$ python3 -q
>>> import numpy as np
>>> import numpy.linalg as la
>>> np.set_printoptions(precision=2, suppress=True, linewidth=160)
>>> def rnd(a):
...     return np.round(a, 2) + 0
... 
>>> X = np.array([[0, 3, 11],
...     [3, 0, 0],
...     [0, 0, 0],
...     [0, 4, 13],
...     [8, 0, 0],
...     [4, 0, 0],
...     [5, 0, 0],
...     [0, 0, 0],
...     [0, 3, 10],
...     [0, 6, 16],
...     [0, 0, 1]])
>>> P = X @ la.solve(X.T @ X, X.T)
>>> P @ X[:, 0]
array([0., 3., 0., 0., 8., 4., 5., 0., 0., 0., 0.])
>>> print(rnd(np.trace(P)))
3.0
>>> rnd(la.eigvalsh(P))
array([0., 0., 0., 0., 0., 0., 0., 0., 1., 1., 1.])
>>> arr = np.load("block5.npy")
>>> print(arr)
[[0 0 0 0]
 [1 1 0 0]
 [0 0 0 0]
 [0 0 1 1]]
>>> rnd(la.norm(arr, 2) / la.norm(arr))
np.float64(0.71)
>>> la.cond(arr) > 100
np.True_
>>> print(np.allclose(arr[:-1].T @ la.lstsq(arr[:-1].T, arr[-1])[0], arr[-1]))
False
>>> rnd(np.trace(la.pinv(arr) @ arr))
np.float64(2.0)
>>> try:
...     la.inv(arr)
... except la.LinAlgError as e:
...     print(e)
... 
Singular matrix
>>> A2 = np.array([[-3, 0], [-1, -2]])
>>> C = np.array([[9, -5], [6, -4]])
>>> mat = np.block([[A2, np.zeros((2, 2))], [np.zeros((2, 2)), C]])
>>> mat
array([[-3.,  0.,  0.,  0.],
       [-1., -2.,  0.,  0.],
       [ 0.,  0.,  9., -5.],
       [ 0.,  0.,  6., -4.]])
>>> U, sig = la.svd(mat)
Traceback (most recent call last):
  File "<python-input-20>", line 1, in <module>
    U, sig = la.svd(mat)
    ^^^^^^
ValueError: too many values to unpack (expected 2)
>>> U, sig, vt = la.svd(mat, full_matrices=False)
>>> np.abs(U[:, 0]).round(6).argmax()
np.int64(2)
>>> rnd(U.T @ U)
array([[1., 0., 0., 0.],
       [0., 1., 0., 0.],
       [0., 0., 1., 0.],
       [0., 0., 0., 1.]])
>>> np.allclose(U * sig @ vt, mat)
True
>>> U.shape, sig.shape, vt.shape
((4, 4), (4,), (4, 4))
>>> print(rnd(np.cumsum(sig ** 2) / np.sum(sig ** 2)))
[0.92 0.98 1.   1.  ]
>>> rnd(np.sqrt((sig ** 2).sum())), rnd(la.norm(mat))
(np.float64(13.11), np.float64(13.11))
>>> rnd(np.abs(vt[0]))
array([0.  , 0.  , 0.86, 0.51])
